>>> import numpy as np
>>> np.set_printoptions(precision=1, suppress=True, linewidth=200, legacy="1.25")
>>> rng = np.random.default_rng(794)
>>> arr = rng.normal(size=(28, 3))
>>> arr = 5 * arr / np.linalg.norm(arr, axis=1, keepdims=True)
>>> print(arr.round(1) + 0)
[[-2.4 -4.3 -1. ]
 [-3.4 -1.5  3.3]
 [-3.4 -0.7  3.6]
 [ 1.1 -0.4  4.9]
 [ 2.3 -1.9 -4. ]
 [-3.4 -3.1  2. ]
 [-2.1 -0.5 -4.5]
 [-0.6 -2.8 -4.1]
 [-1.7  2.9  3.7]
 [-4.6 -1.9 -0.7]
 [ 4.  -2.9  1. ]
 [ 1.7 -3.   3.7]
 [ 1.4 -2.8 -3.9]
 [ 3.7 -3.3  0.4]
 [-2.  -4.6  0.5]
 [-4.3 -1.6 -2. ]
 [-3.   3.8 -1.1]
 [-4.9  0.   1.2]
 [ 1.1  0.1  4.9]
 [-2.1  1.8  4.2]
 [-2.1  3.1  3.3]
 [-2.6 -3.4 -2.6]
 [ 3.2  1.6  3.5]
 [-0.7 -4.6 -1.9]
 [-0.9 -4.7  1.3]
 [ 4.7 -1.8 -0.4]
 [-0.7  2.4 -4.3]
 [-0.2  3.2  3.8]]
>>> z = arr[:, 2] > np.median(arr[:, 2])
>>> r0 = arr[z].mean(axis=0) - arr[~z].mean(axis=0)
>>> print(((arr - arr.mean(axis=0)) @ r0 > 0).astype(int))
[0 1 1 1 0 1 0 0 1 0 0 1 0 0 0 0 0 1 1 1 1 0 1 0 0 0 0 1]
>>> cov = np.cov(arr, rowvar=False)
>>> print(cov.shape)
(3, 3)
>>> print(np.median(arr, axis=0))
[-1.3 -1.7  0.7]
>>> print(round(np.corrcoef(arr[:, 0], arr[:, 2])[0, 1], 1))
0.0
>>> print(np.argsort(-arr.std(axis=0).round(6), kind="stable"))
[2 0 1]
>>> x = np.array([6, 2, 5])
>>> y = arr @ x
>>> c, lr = np.zeros(3), 1 / np.linalg.norm(arr, 2) ** 2
>>> for i in range(10):
...     c -= lr * arr.T @ (arr @ c - y)
...     if i % 2 == 0: print(i, round(np.linalg.norm(arr @ c - y), 1))
... 
0 26.2
2 2.4
4 0.3
6 0.0
8 0.0
>>> print(np.round(np.linalg.cond(arr), 1))
1.3
>>> W0 = np.load("out15.npy")
>>> print(W0)
[[ 0 -4  2  3 -2]
 [ 4  0 -1 -6 -1]
 [-2  1  0 -6 -4]
 [-3  6  6  0 -4]
 [ 2  1  4  4  0]]
>>> # looks like rank 4
>>> z = rng.permutation(5)
>>> print(z)
[0 2 4 3 1]
>>> other = W0[z][:, z]
>>> print(np.allclose(other, W0))
False
>>> print(np.diag(other))
[0 0 0 0 0]
>>> print(np.round(np.linalg.det(other), 1), np.round(np.linalg.det(W0[z]), 1))
-0.0 -0.0
>>> print(np.round(np.sort(np.abs(np.linalg.eigvals(other))), 1) + 0)
[ 0.   5.1  5.1 10.6 10.6]
>>> print(other)
[[ 0  2 -2  3 -4]
 [-2  0 -4 -6  1]
 [ 2  4  0  4  1]
 [-3  6 -4  0  6]
 [ 4 -1 -1 -6  0]]
>>> hat = np.triu(np.array([[-1, 2, -1, -2, -1],
...     [0, 1, 0, -1, 2],
...     [-1, 2, -1, -2, 1],
...     [1, -1, -2, 0, 0],
...     [2, -1, -1, 2, 1]]), 1) + np.eye(5)
>>> other = hat @ W0 @ np.linalg.inv(hat)
>>> print(other)
[[ 14. -46.  -2. -29. 116.]
 [ 11. -26.  12.  22.  54.]
 [  6. -22.  -2. -16.  56.]
 [ -3.  12.   3.  12. -34.]
 [  2.  -3.   6.  17.   2.]]
>>> print(hat @ W0 - W0 @ hat)
[[ 14. -14. -18. -10.  16.]
 [  7. -12.   6.  14.   9.]
 [  8.  -7. -10.   1.   4.]
 [  0.   6.  -3.  12. -21.]
 [  0.  -4.   2.  13.  -4.]]
>>> F = np.array([[5, 5, 1, 3, 3], [5, 5, 4, 1, 3], [5, 3, 4, 0, 4], [5, 1, 5, 2, 3]])
>>> F[-1] = F[0] + 4 * F[1]
>>> print(F)
[[ 5  5  1  3  3]
 [ 5  5  4  1  3]
 [ 5  3  4  0  4]
 [25 25 17  7 15]]
>>> # rank 3
>>> print(np.round(F @ np.linalg.pinv(F) @ F, 1) + 0)
[[ 5.  5.  1.  3.  3.]
 [ 5.  5.  4.  1.  3.]
 [ 5.  3.  4.  0.  4.]
 [25. 25. 17.  7. 15.]]
>>> print(np.abs(np.diag(np.linalg.qr(F)[1])) > 1e-9)
[ True  True  True False]
>>> left, sig, Vh = np.linalg.svd(F)
>>> V = Vh[:(sig > 1e-8).sum()]
>>> x = F[1] + -2 * F[2] + rng.integers(2) * np.eye(5)[4]
>>> print(x)
[-5. -1. -4.  1. -5.]
>>> print(np.round(np.linalg.norm(x - V.T @ V @ x), 1))
0.0
>>> print(np.allclose(V.T @ V @ x, x))
True
>>> left, sig, Vh = np.linalg.svd(F, full_matrices=False)
>>> print(np.round(sig / sig[0], 1) + 0)
[1.  0.1 0.  0. ]
>>> print(left.shape, sig.shape, Vh.shape)
(4, 4) (4,) (4, 5)
>>> print(np.round(Vh @ Vh.T, 1) + 0)
[[1. 0. 0. 0.]
 [0. 1. 0. 0.]
 [0. 0. 1. 0.]
 [0. 0. 0. 1.]]
>>> print(np.allclose(left * sig @ Vh, F))
True
>>> print(np.abs(left[:, 0]).round(6).argmax())
3
>>> print(round(np.sqrt((sig ** 2).sum()), 1), round(np.linalg.norm(F), 1))
45.0 45.0
>>> print(np.linalg.norm(F, axis=1).argmax())
3
>>> print(round(float(np.linalg.norm(F, 1)), 1), round(float(np.linalg.norm(F, np.inf)), 1))
40.0 89.0
>>> print(np.round(np.linalg.norm(F, 2), 1))
44.8
>>> print(F[0] @ F[2])
56
>>> z = rng.integers(0, 2, 8)
>>> X = np.triu((z[:, None] == z) & (rng.random((8, 8)) < 0.8), 1).astype(int)
>>> X += X.T
>>> print(X)
[[0 0 1 0 0 0 1 0]
 [0 0 0 1 1 0 0 0]
 [1 0 0 0 0 0 1 1]
 [0 1 0 0 1 1 0 0]
 [0 1 0 1 0 0 0 0]
 [0 0 0 1 0 0 0 0]
 [1 0 1 0 0 0 0 1]
 [0 0 1 0 0 0 1 0]]
>>> print(X[7] @ X[1])
0
>>> print(np.round(np.linalg.norm(X, 2), 1))
2.6
>>> print(round(np.linalg.norm(X, 1), 1), round(float(np.linalg.norm(X, np.inf)), 1))
3.0 3.0
>>> print(np.linalg.norm(X, axis=1))
[1.4 1.4 1.7 1.7 1.4 1.  1.7 1.4]
>>> print(np.linalg.norm(X, axis=1).argmax())
2
>>> print(np.round(np.linalg.norm(X[7], 1), 1), round(float(np.linalg.norm(X[7], np.inf)), 1))
2.0 1.0
>>> print(np.linalg.norm(X, axis=0))
[1.4 1.4 1.7 1.7 1.4 1.  1.7 1.4]
